>>> import numpy as np
>>> np.set_printoptions(precision=2, suppress=True, linewidth=160, floatmode="fixed")
>>> def tidy(a):
...     return np.round(a, 2) + 0
... 
>>> r0 = np.array([0, 6, -6]) + 0.5
>>> M = np.eye(3) - 2 * np.outer(r0, r0) / (r0 @ r0)
>>> tidy(M)
array([[ 0.99, -0.09,  0.08],
       [-0.09, -0.16,  0.98],
       [ 0.08,  0.98,  0.17]])
>>> w, vecs = np.linalg.eigh(M)
>>> tidy(vecs.T @ vecs)
array([[1.00, 0.00, 0.00],
       [0.00, 1.00, 0.00],
       [0.00, 0.00, 1.00]])
>>> tidy(vecs @ np.diag(w) @ vecs.T)
array([[ 0.99, -0.09,  0.08],
       [-0.09, -0.16,  0.98],
       [ 0.08,  0.98,  0.17]])
>>> tidy(np.linalg.eigvalsh(M + -2 * np.eye(3)))
array([-3.00, -1.00, -1.00])
>>> np.unique(w.round(6) + 0, return_counts=True)[1]
array([1, 2])
>>> rng = np.random.default_rng(419)
>>> z = rng.permutation(3)
>>> Y = M[:, z] * rng.choice([-1, 1], 3)
>>> tidy(Y)
array([[ 0.99,  0.08, -0.09],
       [-0.09,  0.98, -0.16],
       [ 0.08,  0.17,  0.98]])
>>> left, _, vt = np.linalg.svd(M.T @ Y)
>>> tidy(np.linalg.lstsq(M, Y)[0])
array([[1.00, 0.00, 0.00],
       [0.00, 0.00, 1.00],
       [0.00, 1.00, 0.00]])
>>> z
array([0, 2, 1])
>>> tidy(left @ vt)
array([[1.00, 0.00, 0.00],
       [0.00, 0.00, 1.00],
       [0.00, 1.00, 0.00]])
>>> F = np.load("case14.npy")
>>> F
array([[-3.00,  1.00,  1.00,  1.00,  2.00],
       [ 0.00, -8.00,  6.00, -8.00,  8.00],
       [ 0.00,  4.00,  8.00, -8.00, -2.00],
       [ 0.00,  2.00, -1.00, -9.00,  1.00],
       [ 0.00,  1.00,  4.00,  1.00,  9.00]])
>>> tidy(np.sort(np.abs(np.linalg.eigvals(F))))
array([ 3.00,  9.71,  9.71, 10.16, 10.16])
>>> np.trace(F)
np.float64(-3.0)
>>> tidy(np.linalg.det(F))
np.float64(-29196.0)
>>> tidy(np.linalg.matrix_power(F, 2))
array([[  9.00,  -3.00,  18.00, -26.00,  19.00],
       [  0.00,  80.00,  40.00,  96.00, -12.00],
       [  0.00, -18.00,  88.00, -26.00, -10.00],
       [  0.00, -37.00,  17.00,  74.00,  18.00],
       [  0.00,  19.00,  73.00, -40.00,  82.00]])
>>> np.allclose(F, F.T)
False
>>> tidy(np.abs(np.linalg.eigvals(F)).max())
np.float64(10.16)
>>> theta = np.radians(60)
>>> Rm = np.eye(5)
>>> Rm[1, 1] = Rm[2, 2] = np.cos(theta)
>>> Rm[1, 2], Rm[2, 1] = -np.sin(theta), np.sin(theta)
>>> tidy(Rm)
array([[ 1.00,  0.00,  0.00,  0.00,  0.00],
       [ 0.00,  0.50, -0.87,  0.00,  0.00],
       [ 0.00,  0.87,  0.50,  0.00,  0.00],
       [ 0.00,  0.00,  0.00,  1.00,  0.00],
       [ 0.00,  0.00,  0.00,  0.00,  1.00]])
>>> Y = F @ Rm.T
>>> tidy(np.linalg.svd(F, compute_uv=False)), tidy(np.linalg.svd(Y, compute_uv=False))
(array([17.88, 12.30,  8.11,  5.77,  2.84]), array([17.88, 12.30,  8.11,  5.77,  2.84]))
>>> np.allclose(F @ F.T, Y @ Y.T)
True
